% ipython --no-banner

In [1]: import numpy as np

In [2]: from numpy import linalg as LA

In [3]: np.set_printoptions(suppress=True, linewidth=160)

In [4]: data = np.loadtxt("test14.csv", delimiter=",")

In [5]: print(data)
[[ 18.8 -61.  -39.3 -39.2  -1.3  60.   59.6]
 [ 19.9 -59.9 -41.1 -39.9  -0.4  58.9  59.5]
 [ 18.4 -59.9 -39.9 -39.5  -0.3  61.6  57.4]
 [ 20.6 -60.5 -39.1 -39.5  -2.2  59.4  60.8]
 [ 20.3 -59.6 -39.8 -40.1  -0.9  60.3  62.4]
 [ 20.3 -58.7 -38.7 -39.7   0.2  59.4  60. ]
 [ 19.  -60.9 -40.  -38.3   0.1  59.5  60.3]
 [ 21.9 -58.8 -40.7 -40.4  -0.6  61.3  60. ]
 [ 18.5 -61.2 -40.3 -38.7  -0.4  58.7  59.5]
 [ 22.  -59.4 -41.3 -41.3   0.6  59.3  59.1]
 [ 20.6 -60.4 -41.8 -40.5   0.8  59.5  60.2]
 [ 21.7 -60.4 -38.4 -40.7  -0.6  59.9  60.7]]

In [6]: vec = np.array([1, -3, -2, 0, 0, -2, -3])

In [7]: rhs = data @ vec

In [8]: b, lr = np.zeros(7), 1 / LA.norm(data, 2) ** 2

In [9]: for i in range(10):
   ...:     b -= lr * data.T @ (data @ b - rhs)
   ...:     if i % 2 == 0: print(i, round(LA.norm(data @ b - rhs), 1))
   ...: 
0 16.7
2 16.7
4 16.7
6 16.7
8 16.7

In [10]: print(round(LA.cond(data), 1))
385.2

In [11]: print(b.round(1) + 0)
[ 0.   0.1  0.1  0.1  0.  -0.1 -0.1]

In [12]: print(LA.matrix_rank(data))
7

In [13]: print(round(float(LA.norm(data)), 1))
415.4

In [14]: print(np.unravel_index(np.abs(data).argmax(), data.shape))
(np.int64(4), np.int64(6))

In [15]: T = np.stack([data, -1 * data, data[::-1]])

In [16]: print(LA.matrix_rank(T.reshape(3, -1)))
2

In [17]: print(T.shape)
(3, 12, 7)

In [18]: print(np.round(np.einsum("bij,cij->bc", T, T), 1))
[[ 172576.6 -172576.6  172498.2]
 [-172576.6  172576.6 -172498.2]
 [ 172498.2 -172498.2  172576.6]]

In [19]: M2 = np.c_[data[:, :6] @ np.array([[8, 2, 3, -8, 1, -6],
    ...:     [5, -4, -1, 5, -4, -1],
    ...:     [2, 6, 4, -1, -2, -4],
    ...:     [2, 2, -4, 0, -6, 8],
    ...:     [0, -2, -1, -8, -1, 8],
    ...:     [4, -5, 2, -9, 9, 6]]), np.array([2, 0, 0, 2, 2, 0, 1, 1, 3, 0, 1, 0])]

In [20]: print(M2.round(1))
[[ -71.6 -330.   238.3 -945.7 1117.9  141.4    2. ]
 [ -66.7 -340.7  233.  -944.5 1111.6  135.9    0. ]
 [ -64.7 -349.4  237.  -958.8 1129.5  160.3    0. ]
 [ -57.3 -323.   244.9 -945.2 1114.6  116.1    2. ]
 [ -54.2 -339.7  243.2 -956.1 1122.5  130.8    2. ]
 [ -50.3 -333.6  242.2 -953.4 1105.1  132.1    0. ]
 [ -71.1 -332.7  230.  -952.8 1107.8  158.3    1. ]
 [ -35.8 -351.3  246.5 -975.4 1133.2  130.     1. ]
 [ -81.2 -330.1  228.1 -938.8 1104.8  150.8    3. ]
 [ -49.  -346.5  243.4 -970.2 1123.1  122.8    0. ]
 [ -63.8 -348.1  235.2 -966.9 1123.5  143.4    1. ]
 [ -47.  -325.1  255.1 -971.5 1124.   112.8    0. ]]

In [21]: print(np.round(LA.lstsq(data, M2[:, 0])[0], 1) + 0)
[8. 5. 2. 2. 0. 4. 0.]

In [22]: print(np.round(LA.norm(LA.qr(data)[0].T @ M2, axis=0) ** 2 / ((M2 ** 2).sum(axis=0) + 1e-12), 1))
[1.  1.  1.  1.  1.  1.  0.8]

In [23]: print(LA.matrix_rank(M2))
7

In [24]: M2 = np.array([[-8, 4], [-4, 2], [9, -3], [-9, -2], [8, -1], [4, 3], [4, -3]])

In [25]: print(np.round(np.einsum("ij,ij->i", data, data), 1))
[14309.4 14274.9 14168.2 14403.5 14687.  14060.  14313.  14583.8 14195.6 14433.4 14624.9 14523. ]

In [26]: J = np.load("dump.npy")

In [27]: print(J)
[[ 1  0  2  0]
 [16  0 23 15]
 [21  0 30 21]
 [ 1  0  2  0]
 [ 1  0  2  0]
 [11  0 16  9]
 [31  0 44 33]
 [11  0 16  9]
 [26  0 37 27]
 [31  0 44 33]
 [21  0 30 21]
 [ 1  0  2  0]
 [11  0 16  9]]

In [28]: r0 = np.array([0, 4, 4])

In [29]: print(np.correlate(J[8], J[6], "full"))
[ 858 1144 1221 3325 1188 1147  837]

In [30]: print(np.convolve(J[8], r0))
[  0 104 104 148 256 108]

In [31]: X = np.array([[0, -1, 5, 1, -5, 9, 5],
    ...:     [6, -3, 7, 2, -7, -1, 3],
    ...:     [2, 9, -8, 7, 8, -6, -2],
    ...:     [-8, 0, 3, -7, -3, 5, -6],
    ...:     [6, 7, 4, -7, -4, 7, 5]])

In [32]: vec = np.array([0, -1, 1, -1, 1, 1, -1])

In [33]: a = np.maximum(X @ vec, 0)

In [34]: print(X * (a > 1e-9)[:, None])
[[ 0 -1  5  1 -5  9  5]
 [ 0  0  0  0  0  0  0]
 [ 0  0  0  0  0  0  0]
 [-8  0  3 -7 -3  5 -6]
 [ 6  7  4 -7 -4  7  5]]

In [35]: print(X.T @ a)
[-132   10   82 -136  -82  140  -78]

In [36]: print(np.maximum(X @ (3 * vec), 0))
[12  0  0 54  6]

In [37]: T = np.stack([X, -1 * X, X[::-1]])

In [38]: print(LA.matrix_rank(T.reshape(3, -1)))
2

In [39]: print(T.sum(axis=0))
[[ 6  7  4 -7 -4  7  5]
 [-8  0  3 -7 -3  5 -6]
 [ 2  9 -8  7  8 -6 -2]
 [ 6 -3  7  2 -7 -1  3]
 [ 0 -1  5  1 -5  9  5]]

In [40]: print(np.einsum("bij,cij->bc", T, T))
[[ 1049 -1049   444]
 [-1049  1049  -444]
 [  444  -444  1049]]

In [41]: print((T @ X.T).shape)
(3, 5, 5)

In [42]: print(LA.matrix_rank(T))
[5 5 5]

In [43]: r0 = np.array([4, 6])

In [44]: print(np.convolve(X[3], r0))
[-32 -48  12 -10 -54   2   6 -36]

In [45]: print(np.correlate(X[3], X[1], "full"))
[-24   8  65 -40 -79  97 -43 -93  70 -10 -75  48 -36]

In [46]: print(np.array([np.convolve(row, r0, "same") for row in X]))
[[  0  -4  14  34 -14   6  74]
 [ 24  24  10  50 -16 -46   6]
 [  8  48  22 -20  74  24 -44]
 [-32 -48  12 -10 -54   2   6]
 [ 24  64  58  -4 -58   4  62]]

In [47]: E = np.loadtxt("mat.csv", delimiter=",")

In [48]: print(E.round(1) + 0)
[[ 0.4  0.1  0.3 -0.4]
 [ 0.1  0.   0.  -0.1]
 [ 0.3  0.   0.2 -0.3]
 [-0.4 -0.1 -0.3  0.4]]

In [49]: r = LA.matrix_rank(E)

In [50]: print(r)
1

In [51]: ns = LA.svd(E)[2][r:].T

In [52]: print([int(LA.matrix_rank(E[:i])) for i in range(1, len(E) + 1)])
[1, 1, 1, 1]

In [53]: print([int(LA.matrix_rank(E[:, :j + 1])) for j in range(4)])
[1, 1, 1, 1]

In [54]: print([int(LA.matrix_rank(np.delete(E, i, axis=0))) for i in range(4)])
[1, 1, 1, 1]

In [55]: print(np.allclose(E @ ns, 0))
True

In [56]: P = np.triu(np.array([[8, 9, 0, 5], [3, 2, 8, 1], [7, 7, 2, 9], [6, 5, 0, 7]]), 1) + np.eye(4)

In [57]: M2 = P @ E @ LA.inv(P)

In [58]: print(np.round(P @ E - E @ P, 1))
[[-1.4 -3.8 -1.5 -2.8]
 [ 1.6 -0.3  0.9 -2.5]
 [-3.7 -2.9 -2.8  1.2]
 [ 0.   3.7  0.6  4.5]]

In [59]: print(np.trace(M2), round(float(np.trace(E)), 1))
1.0 1.0

In [60]: print(LA.matrix_rank(M2))
1

In [61]: W0 = np.load("m.npy")

In [62]: print(W0.round(1) + 0)
[[ 0.1  0.   0.   0.1  0.   0.3 -0.1  0. ]
 [ 0.   0.   0.   0.   0.   0.1  0.   0. ]
 [ 0.   0.   0.   0.   0.  -0.1  0.   0. ]
 [ 0.1  0.   0.   0.1  0.   0.3 -0.1  0. ]
 [ 0.   0.   0.   0.   0.  -0.1  0.   0. ]
 [ 0.3  0.1 -0.1  0.3 -0.1  0.6 -0.3 -0.1]
 [-0.1  0.   0.  -0.1  0.  -0.3  0.1  0. ]
 [ 0.   0.   0.   0.   0.  -0.1  0.   0. ]]

In [63]: evals, vecs = LA.eigh(W0)

In [64]: print(np.round(vecs @ np.diag(evals) @ vecs.T, 1) + 0)
[[ 0.1  0.   0.   0.1  0.   0.3 -0.1  0. ]
 [ 0.   0.   0.   0.   0.   0.1  0.   0. ]
 [ 0.   0.   0.   0.   0.  -0.1  0.   0. ]
 [ 0.1  0.   0.   0.1  0.   0.3 -0.1  0. ]
 [ 0.   0.   0.   0.   0.  -0.1  0.   0. ]
 [ 0.3  0.1 -0.1  0.3 -0.1  0.6 -0.3 -0.1]
 [-0.1  0.   0.  -0.1  0.  -0.3  0.1  0. ]
 [ 0.   0.   0.   0.   0.  -0.1  0.   0. ]]

In [65]: print(np.round(np.abs(vecs[:, -1]), 1))
[0.3 0.1 0.1 0.3 0.1 0.8 0.3 0.1]

In [66]: print(np.round(LA.eigvalsh(W0 + 5 * np.eye(8)), 1))
[5. 5. 5. 5. 5. 5. 5. 6.]

In [67]: print(np.round(vecs.T @ W0 @ vecs, 1) + 0)
[[0. 0. 0. 0. 0. 0. 0. 0.]
 [0. 0. 0. 0. 0. 0. 0. 0.]
 [0. 0. 0. 0. 0. 0. 0. 0.]
 [0. 0. 0. 0. 0. 0. 0. 0.]
 [0. 0. 0. 0. 0. 0. 0. 0.]
 [0. 0. 0. 0. 0. 0. 0. 0.]
 [0. 0. 0. 0. 0. 0. 0. 0.]
 [0. 0. 0. 0. 0. 0. 0. 1.]]

In [68]: print((evals > 1e-8).sum(), (evals < -1e-8).sum())
1 0

In [69]: print(evals.sum(), np.trace(W0))
1.0 1.0

In [70]: print(np.round(LA.svd(W0, compute_uv=False), 1) + 0)
[1. 0. 0. 0. 0. 0. 0. 0.]

In [71]: print(np.abs(vecs[:, -1]).round(6).argmax())
5

In [72]: print(np.unique(evals.round(6) + 0, return_counts=True)[1])
[7 1]
